$ ipython --no-banner

In [1]: import numpy as np

In [2]: np.set_printoptions(precision=2, suppress=True, linewidth=140, legacy="1.25")

In [3]: rnd = lambda a: np.round(a, 2) + 0

In [4]: feats = np.load("mat.npy")

In [5]: print(feats)
[[1 3 0 2 9]
 [3 7 6 7 9]
 [1 0 8 1 7]
 [2 0 5 4 6]
 [7 9 6 2 6]]

In [6]: M2 = feats / np.sqrt((feats ** 2).mean(axis=1, keepdims=True))

In [7]: np.linalg.matrix_rank(M2) == np.linalg.matrix_rank(feats)
Out[7]: True

In [8]: rnd(feats - feats.mean(axis=1, keepdims=True))
Out[8]: 
array([[-2. ,  0. , -3. , -1. ,  6. ],
       [-3.4,  0.6, -0.4,  0.6,  2.6],
       [-2.4, -3.4,  4.6, -2.4,  3.6],
       [-1.4, -3.4,  1.6,  0.6,  2.6],
       [ 1. ,  3. ,  0. , -4. ,  0. ]])

In [9]: np.einsum("ii->", feats)
Out[9]: 26

In [10]: rnd(np.linalg.det(2 * feats)), rnd(np.linalg.det(feats))
Out[10]: (-287328.0, -8979.0)

In [11]: rnd(np.poly(feats))
Out[11]: array([    1.,   -26.,    39.,   574., -3942.,  8979.])

In [12]: rnd(np.linalg.det(feats[::-1]))
Out[12]: -8979.0

In [13]: rnd(np.linalg.det(feats.T))
Out[13]: -8979.0

In [14]: np.kron(np.eye(2, dtype=int), feats)
Out[14]: 
array([[1, 3, 0, 2, 9, 0, 0, 0, 0, 0],
       [3, 7, 6, 7, 9, 0, 0, 0, 0, 0],
       [1, 0, 8, 1, 7, 0, 0, 0, 0, 0],
       [2, 0, 5, 4, 6, 0, 0, 0, 0, 0],
       [7, 9, 6, 2, 6, 0, 0, 0, 0, 0],
       [0, 0, 0, 0, 0, 1, 3, 0, 2, 9],
       [0, 0, 0, 0, 0, 3, 7, 6, 7, 9],
       [0, 0, 0, 0, 0, 1, 0, 8, 1, 7],
       [0, 0, 0, 0, 0, 2, 0, 5, 4, 6],
       [0, 0, 0, 0, 0, 7, 9, 6, 2, 6]])

In [15]: proj = np.triu(np.array([[2, -2, 0, -2, -2],
    ...:     [0, 1, 1, -2, 0],
    ...:     [-2, 1, 1, -1, 3],
    ...:     [3, 2, 0, 0, -3],
    ...:     [-3, 3, 3, 1, 1]]), 1) + np.eye(5)

In [16]: M2 = proj @ feats @ np.linalg.inv(proj)

In [17]: np.trace(M2), np.trace(feats)
Out[17]: (26.0, 26)

In [18]: proj @ feats - feats @ proj
Out[18]: 
array([[-24., -30., -37., -18., -34.],
       [ -3.,   6.,  -9.,  19.,   4.],
       [ 19.,  29.,  13.,  12.,  -7.],
       [-21., -23., -18.,   3., -17.],
       [  0.,  14.,  -9.,  38.,   2.]])

In [19]: A = np.array([[2, -1, -2],
    ...:     [2, 1, 1],
    ...:     [5, 1, 3],
    ...:     [5, 3, 4],
    ...:     [7, 5, 7],
    ...:     [8, 8, 6],
    ...:     [5, 7, 6],
    ...:     [4, 8, 3],
    ...:     [3, 10, 6],
    ...:     [1, 8, 9],
    ...:     [-2, 5, 10],
    ...:     [-2, 5, 12],
    ...:     [1, 8, 12],
    ...:     [4, 6, 11],
    ...:     [7, 3, 12],
    ...:     [4, 5, 9],
    ...:     [6, 8, 8],
    ...:     [6, 11, 11],
    ...:     [6, 9, 8],
    ...:     [6, 7, 7]])

In [20]: print(A)
[[ 2 -1 -2]
 [ 2  1  1]
 [ 5  1  3]
 [ 5  3  4]
 [ 7  5  7]
 [ 8  8  6]
 [ 5  7  6]
 [ 4  8  3]
 [ 3 10  6]
 [ 1  8  9]
 [-2  5 10]
 [-2  5 12]
 [ 1  8 12]
 [ 4  6 11]
 [ 7  3 12]
 [ 4  5  9]
 [ 6  8  8]
 [ 6 11 11]
 [ 6  9  8]
 [ 6  7  7]]

In [21]: Ac = A - A.mean(axis=0)

In [22]: V = np.linalg.svd(Ac)[2][:1]

In [23]: M2 = Ac - Ac @ V.T @ V

In [24]: print(np.linalg.norm(M2, axis=1).round(6).argmax())
11

In [25]: rnd((Ac @ V.T).std(axis=0))
Out[25]: array([4.3])

In [26]: rnd(np.linalg.norm(M2) / np.linalg.norm(Ac))
Out[26]: 0.64

In [27]: rnd(M2.std(axis=0))
Out[27]: array([2.75, 1.93, 1.32])

In [28]: M = np.load("a.npy")

In [29]: print(M)
[[  0   0   0   0   0   0]
 [  0   0   0   0   0   0]
 [  0   0   0   0   0   0]
 [  0   0   0   6 -10  -8]
 [  0   0   0   2   6   4]
 [  0   0   0  -2   8  -4]]

In [30]: np.linalg.lstsq(M[:-1].T, M[-1])[2]
Out[30]: 2

In [31]: rnd(M @ np.linalg.pinv(M) @ M)
Out[31]: 
array([[  0.,   0.,   0.,   0.,   0.,   0.],
       [  0.,   0.,   0.,   0.,   0.,   0.],
       [  0.,   0.,   0.,   0.,   0.,   0.],
       [  0.,   0.,   0.,   6., -10.,  -8.],
       [  0.,   0.,   0.,   2.,   6.,   4.],
       [  0.,   0.,   0.,  -2.,   8.,  -4.]])

In [32]: print(np.abs(np.diag(np.linalg.qr(M)[1])) > 1e-9)
[False False False  True  True  True]

In [33]: rnd(np.trace(np.linalg.pinv(M) @ M))
Out[33]: 3.0

In [34]: m1 = np.array([[-1.22, 2.86, 1.45],
    ...:     [0.08, 1.32, 0.5],
    ...:     [-0.02, 1.38, 0.55],
    ...:     [1.72, -0.88, -0.8],
    ...:     [-1.32, 2.92, 1.5]])

In [35]: # rank 2

In [36]: rank = np.linalg.matrix_rank(M)

In [37]: rank
Out[37]: 3

In [38]: ns = np.linalg.svd(M)[2][rank:].T

In [39]: ns @ ns.T
Out[39]: 
array([[1., 0., 0., 0., 0., 0.],
       [0., 1., 0., 0., 0., 0.],
       [0., 0., 1., 0., 0., 0.],
       [0., 0., 0., 0., 0., 0.],
       [0., 0., 0., 0., 0., 0.],
       [0., 0., 0., 0., 0., 0.]])

In [40]: np.allclose(M @ ns, 0)
Out[40]: True

In [41]: [int(np.linalg.matrix_rank(M[:i])) for i in range(1, len(M) + 1)]
Out[41]: [0, 0, 0, 1, 2, 3]

In [42]: [int(np.linalg.matrix_rank(np.delete(M, i, axis=0))) for i in range(6)]
Out[42]: [3, 3, 3, 2, 2, 2]

In [43]: left, sv, vt = np.linalg.svd(m1)

In [44]: V = vt[:(sv > 1e-8).sum()]

In [45]: rng = np.random.default_rng(1391)

In [46]: x = m1[0] + 4 * m1[3] + rng.integers(2) * np.eye(3)[0]

In [47]: rnd(x)
Out[47]: array([ 6.66, -0.66, -1.75])

In [48]: rnd(np.linalg.norm(x - V.T @ V @ x))
Out[48]: 0.24

In [49]: rnd(np.diag(V.T @ V))
Out[49]: array([0.94, 0.87, 0.18])

In [50]: K = np.loadtxt("m.csv", delimiter=",")

In [51]: K
Out[51]: 
array([[ 1.,  0.,  0.],
       [ 0.,  0.,  1.],
       [ 0., -1.,  0.]])

In [52]: # columns are unit length and at right angles

In [53]: O, R = np.linalg.qr(K)

In [54]: O.shape, R.shape
Out[54]: ((3, 3), (3, 3))

In [55]: print(np.allclose(R.T @ R, K.T @ K))
True

In [56]: O
Out[56]: 
array([[ 1.,  0.,  0.],
       [-0.,  0.,  1.],
       [-0.,  1.,  0.]])

In [57]: print(R)
[[ 1.  0.  0.]
 [ 0. -1.  0.]
 [ 0.  0.  1.]]

In [58]: np.abs(np.diag(R))
Out[58]: array([1., 1., 1.])

In [59]: O @ R
Out[59]: 
array([[ 1.,  0.,  0.],
       [ 0.,  0.,  1.],
       [ 0., -1.,  0.]])

In [60]: r0 = np.array([2, 0, 1])

In [61]: M2 = K + np.outer(r0, np.eye(3)[1])

In [62]: print(M2)
[[1. 2. 0.]
 [0. 0. 1.]
 [0. 0. 0.]]

In [63]: rnd(np.linalg.det(M2) / np.linalg.det(K)), rnd(1 + np.linalg.solve(K, r0)[1])
Out[63]: (0.0, 0.0)

In [64]: M2 = K + rng.integers(-2, 3, (3, 1)) @ rng.integers(-2, 3, (1, 3))

In [65]: M2
Out[65]: 
array([[ 1.,  0.,  0.],
       [ 2., -1., -1.],
       [-4.,  1.,  4.]])

In [66]: np.abs(M2 - K).sum(axis=1)
Out[66]: array([ 0.,  5., 10.])

In [67]: data = np.load("arr.npy")

In [68]: data
Out[68]: 
array([[14,  9, 11,  9,  4],
       [ 9, 19, 11,  3,  6],
       [11, 11, 13, 12,  9],
       [ 9,  3, 12, 27, 15],
       [ 4,  6,  9, 15, 12]])

In [69]: # equal to its transpose

In [70]: low = np.linalg.cholesky(data)

In [71]: rnd(np.prod(np.diag(low)) ** 2), rnd(np.linalg.det(data))
Out[71]: (4356.0, 4356.0)

In [72]: rnd(data / np.sqrt(np.outer(np.diag(data), np.diag(data))))
Out[72]: 
array([[1.  , 0.55, 0.82, 0.46, 0.31],
       [0.55, 1.  , 0.7 , 0.13, 0.4 ],
       [0.82, 0.7 , 1.  , 0.64, 0.72],
       [0.46, 0.13, 0.64, 1.  , 0.83],
       [0.31, 0.4 , 0.72, 0.83, 1.  ]])

In [73]: (data + data.T) / 2
Out[73]: 
array([[14.,  9., 11.,  9.,  4.],
       [ 9., 19., 11.,  3.,  6.],
       [11., 11., 13., 12.,  9.],
       [ 9.,  3., 12., 27., 15.],
       [ 4.,  6.,  9., 15., 12.]])

In [74]: np.trace(data)
Out[74]: 85

In [75]: np.allclose(data @ data.T, data.T @ data)
Out[75]: True

In [76]: np.allclose(data, data.T)
Out[76]: True

In [77]: np.linalg.determinant(data)
---------------------------------------------------------------------------
AttributeError                            Traceback (most recent call last)
Cell In[77], line 1
----> 1 np.linalg.determinant(data)

AttributeError: module 'numpy.linalg' has no attribute 'determinant'

In [78]: rnd(np.linalg.det(data))
Out[78]: 4356.0

In [79]: W = np.array([[1, 1, 3, 2, 1, 1],
    ...:     [2, 3, 0, 3, 0, 1],
    ...:     [1, 0, 3, 0, 0, 1],
    ...:     [3, 2, 1, 1, 2, 3],
    ...:     [0, 1, 2, 3, 1, 0]])

In [80]: b = np.array([4, 3, 2, -3, 4, 1])

In [81]: H = np.maximum(data @ W + b, 0)

In [82]: (H > 0).mean(axis=0)
Out[82]: array([1., 1., 1., 1., 1., 1.])

In [83]: cent = np.array([[1, 0, 0], [3, 2, 0], [0, 2, 0], [1, 2, 2], [2, 0, 2], [0, 1, 2]])

In [84]: H @ cent
Out[84]: 
array([[425, 528, 350],
       [457, 551, 334],
       [513, 622, 422],
       [642, 722, 568],
       [449, 507, 378]])

In [85]: (H @ cent).round(6).argmax(axis=1)
Out[85]: array([1, 1, 1, 1, 1])

In [86]: r0, r1 = data[2], data[4]

In [87]: r0 @ r1
Out[87]: 515

In [88]: print(r0 @ r0)
636

In [89]: pr = (r0 @ r1) / (r0 @ r0) * r0

In [90]: rnd(np.linalg.norm(r0 + r1) ** 2 + np.linalg.norm(r0 - r1) ** 2)
Out[90]: 2276.0

In [91]: rnd(pr)
Out[91]: array([ 8.91,  8.91, 10.53,  9.72,  7.29])

In [92]: np.outer(r0, r1)
Out[92]: 
array([[ 44,  66,  99, 165, 132],
       [ 44,  66,  99, 165, 132],
       [ 52,  78, 117, 195, 156],
       [ 48,  72, 108, 180, 144],
       [ 36,  54,  81, 135, 108]])

In [93]: rnd(r1 - pr)
Out[93]: array([-4.91, -2.91, -1.53,  5.28,  4.71])

In [94]: np.linalg.matrix_rank(np.outer(r0, r1))
Out[94]: 1

In [95]: z = rng.permutation(5)

In [96]: M2 = data[:, z] * rng.choice([-1, 1], 5)

In [97]: M2
Out[97]: 
array([[ 14,  -9,  11,   9,   4],
       [  9, -19,  11,   3,   6],
       [ 11, -11,  13,  12,   9],
       [  9,  -3,  12,  27,  15],
       [  4,  -6,   9,  15,  12]])

In [98]: left, _, vt = np.linalg.svd(data.T @ M2)

In [99]: rnd(np.linalg.lstsq(data, M2)[0])
Out[99]: 
array([[ 1.,  0.,  0.,  0.,  0.],
       [ 0., -1.,  0.,  0.,  0.],
       [ 0.,  0.,  1.,  0.,  0.],
       [ 0.,  0.,  0.,  1.,  0.],
       [ 0.,  0.,  0.,  0.,  1.]])

In [100]: W0 = np.load("block9.npy")

In [101]: W0
Out[101]: 
array([[2., 5., 3., 1.],
       [3., 0., 3., 2.],
       [0., 0., 4., 1.],
       [0., 0., 0., 1.]])

In [102]: W0 - W0[0]
Out[102]: 
array([[ 0.,  0.,  0.,  0.],
       [ 1., -5.,  0.,  1.],
       [-2., -5.,  1.,  0.],
       [-2., -5., -3.,  0.]])

In [103]: np.abs(W0).max()
Out[103]: 5.0

In [104]: W0[4]
---------------------------------------------------------------------------
IndexError                                Traceback (most recent call last)
Cell In[104], line 1
----> 1 W0[4]

IndexError: index 4 is out of bounds for axis 0 with size 4

In [105]: W0.shape
Out[105]: (4, 4)

In [106]: print(np.count_nonzero(W0))
10

In [107]: np.linalg.rank(W0)
---------------------------------------------------------------------------
AttributeError                            Traceback (most recent call last)
Cell In[107], line 1
----> 1 np.linalg.rank(W0)

AttributeError: module 'numpy.linalg' has no attribute 'rank'

In [108]: gram = W0.T @ W0

In [109]: print(np.allclose(gram, gram.T))
True

In [110]: np.linalg.matrix_rank(gram)
Out[110]: 4

In [111]: rnd(np.linalg.svd(W0, compute_uv=False) ** 2)
Out[111]: array([58.  , 14.92,  5.3 ,  0.79])

In [112]: (W0 @ W0.T).shape
Out[112]: (4, 4)

In [113]: arr = np.load("dump.npy")

In [114]: arr
Out[114]: 
array([[1, 0, 0],
       [0, 0, 1],
       [0, 1, 0]])

In [115]: # splits into 2 blocks

In [116]: x = np.array([-3, 5, -1])

In [117]: 3 - np.linalg.matrix_rank(arr - np.eye(3), tol=1e-8)
Out[117]: 2

In [118]: rnd(np.abs(np.linalg.eigvals(arr)))
Out[118]: array([1., 1., 1.])

In [119]: arr.T @ (arr @ x)
Out[119]: array([-3,  5, -1])

In [120]: rnd(np.linalg.norm(x)), rnd(np.linalg.norm(arr @ x))
Out[120]: (5.92, 5.92)

In [121]: [p for p in range(1, 25) if np.allclose(np.linalg.matrix_power(arr, p), np.eye(3))]
Out[121]: [2, 4, 6, 8, 10, 12, 14, 16, 18, 20, 22, 24]

In [122]: rnd(np.linalg.inv(arr))
Out[122]: 
array([[1., 0., 0.],
       [0., 0., 1.],
       [0., 1., 0.]])

In [123]: print(rnd(np.linalg.det(arr)))
-1.0
